$ python -q
>>> import numpy as np
>>> import numpy.linalg as la
>>> np.set_printoptions(precision=3, suppress=True, linewidth=160, floatmode="fixed")
>>> def rd(a):
...     return np.round(a, 3) + 0
... 
>>> mat = np.loadtxt("block16.csv", delimiter=",")
>>> rd(mat)
array([[-2.520,  1.599, -0.277, -0.121],
       [-1.440, -2.338, -0.796,  0.910],
       [ 0.720,  0.685, -2.794,  0.455],
       [ 0.240,  0.713,  0.695,  2.820]])
>>> rd(la.svd(mat, compute_uv=False))
array([3.000, 3.000, 3.000, 3.000])
>>> rd(mat.T @ mat)
array([[9.000, 0.000, 0.000, 0.000],
       [0.000, 9.000, 0.000, 0.000],
       [0.000, 0.000, 9.000, 0.000],
       [0.000, 0.000, 0.000, 9.000]])
>>> rd(mat @ mat.T)
array([[9.000, 0.000, 0.000, 0.000],
       [0.000, 9.000, 0.000, 0.000],
       [0.000, 0.000, 9.000, 0.000],
       [0.000, 0.000, 0.000, 9.000]])
>>> out = la.inv(mat)
>>> np.allclose(out, mat.T)
False
>>> rd(la.norm(mat[2], 1)), rd(la.norm(mat[2], np.inf))
(np.float64(4.653), np.float64(2.794))
>>> rd(mat[2] @ mat[3])
np.float64(0.0)
>>> print(rd(la.norm(mat) ** 2 / la.norm(mat, 2) ** 2))
4.0
>>> rd(la.norm(mat, axis=0))
array([3.000, 3.000, 3.000, 3.000])
>>> rd(la.norm(mat, 2))
np.float64(3.0)
>>> f, r1 = mat[1], mat[2]
>>> f @ f
np.float64(9.0)
>>> rd(f @ r1)
np.float64(0.0)
>>> p = (f @ r1) / (f @ f) * f
>>> rd(r1 - p)
array([ 0.720,  0.685, -2.794,  0.455])
>>> rd(la.norm(f + r1) ** 2 + la.norm(f - r1) ** 2)
np.float64(36.0)
>>> rd(p)
array([0.000, 0.000, 0.000, 0.000])
